$ python3 -q
>>> import numpy as np
>>> np.set_printoptions(precision=1, suppress=True, linewidth=200, sign=" ")
>>> def rd(a):
...     return np.round(a, 1) + 0
... 
>>> F = np.loadtxt("block12.csv", delimiter=",")
>>> rd(F)
array([[-0.6,  0.7],
       [-0.4, -0.7],
       [ 0.7,  0.1]])
>>> # keeps lengths
>>> M2 = np.c_[F[:, :1] @ np.array([[2]]), np.array([2, 1, 0])]
>>> rd(M2)
array([[-1.1,  2. ],
       [-0.9,  1. ],
       [ 1.4,  0. ]])
>>> print(np.linalg.matrix_rank(np.c_[F, M2]))
3
>>> print(rd(np.linalg.norm(M2 - F @ np.linalg.lstsq(F, M2)[0], axis=0)))
[ 0.   1.5]
>>> np.linalg.matrix_rank(M2)
np.int64(2)
>>> x0 = np.array([1, 3])
>>> rhs = M2 @ x0
>>> rd(np.linalg.solve(M2.T @ M2, M2.T @ rhs))
array([ 1.,  3.])
>>> rng = np.random.default_rng(31509)
>>> rhs = rhs + 0.3 * rng.normal(size=3)
>>> rd(rhs)
array([ 4.6,  1.7,  2. ])
>>> c, *_ = np.linalg.lstsq(M2, rhs)
>>> [round(float(np.linalg.norm(np.linalg.solve(M2.T @ M2 + lam * np.eye(2), M2.T @ rhs))), 2) for lam in (0, 1, 10, 100)]
[3.45, 2.19, 0.72, 0.11]
>>> c.round()
array([ 1.,  3.])
>>> q = F.astype(float).copy()
>>> for j in range(2):
...     q[:, j] -= q[:, :j] @ (q[:, :j].T @ q[:, j])
...     q[:, j] /= np.linalg.norm(q[:, j])
... 
>>> rd(q.T @ F)
array([[ 1.,  0.],
       [ 0.,  1.]])
>>> hat = F @ np.linalg.solve(F.T @ F, F.T)
>>> print(np.allclose(hat @ hat, hat))
True
>>> print(rd(hat))
[[ 0.8 -0.2 -0.3]
 [-0.2  0.7 -0.4]
 [-0.3 -0.4  0.5]]
>>> idx = rng.permutation(2)
>>> M2 = F[:, idx] * rng.choice([-1, 1], 2)
>>> rd(M2)
array([[ 0.7,  0.6],
       [-0.7,  0.4],
       [ 0.1, -0.7]])
>>> Uu, _, vt = np.linalg.svd(F.T @ M2)
>>> rd(np.linalg.lstsq(F, M2)[0])
array([[ 0., -1.],
       [ 1.,  0.]])
>>> arr = np.array([[3.5, 13.3, 10.4],
...     [2.3, 6.3, 3.8],
...     [-1.9, -5.9, -5.4],
...     [1.9, 2.9, 2.1],
...     [3.9, 14.6, 13.7],
...     [1.7, 1.4, -0.1],
...     [1.8, 3.1, -0.5],
...     [-0.1, -3.6, -4.4],
...     [-0.4, -2.3, -2.1],
...     [0.2, 1.9, 2.8],
...     [2.1, 5.3, 2.2],
...     [-3.9, -7.5, -3.2],
...     [5.0, 16.7, 14.1],
...     [4.1, 14.1, 11.8],
...     [-1.7, -8.1, -8.8],
...     [-4.0, -18.3, -18.2],
...     [3.6, 12.1, 9.9],
...     [-1.1, -1.3, 0.0],
...     [-5.5, -14.1, -10.2],
...     [-0.7, 0.9, 1.6]])
>>> x0 = np.array([1, 5, 3])
>>> rhs = arr @ x0
>>> print(rd(np.linalg.pinv(arr) @ arr))
[[ 1.  0.  0.]
 [ 0.  1.  0.]
 [ 0.  0.  1.]]
>>> rd(np.linalg.solve(arr.T @ arr, arr.T @ rhs))
array([ 1.,  5.,  3.])
>>> rd(np.linalg.lstsq(arr, rhs)[0])
array([ 1.,  5.,  3.])
>>> rhs = rhs + 0.1 * rng.normal(size=20)
>>> rd(rhs)
array([ 101.2,   45.2,  -47.7,   22.7,  118. ,    8.4,   15.8,  -31.3,  -18.3,   18. ,   35.3,  -50.9,  130.8,  109.9,  -68.5, -149.9,   93.9,   -7.6, -106.5,    8.8])
>>> c, *_ = np.linalg.lstsq(arr, rhs)
>>> rd(arr.T @ (rhs - arr @ c))
array([ 0.,  0.,  0.])
>>> rd(np.linalg.norm(rhs - arr @ c))
np.float64(0.4)
>>> [round(float(np.linalg.norm(np.linalg.solve(arr.T @ arr + lam * np.eye(3), arr.T @ rhs))), 2) for lam in (0, 1, 10, 100)]
[5.93, 5.89, 5.83, 5.66]
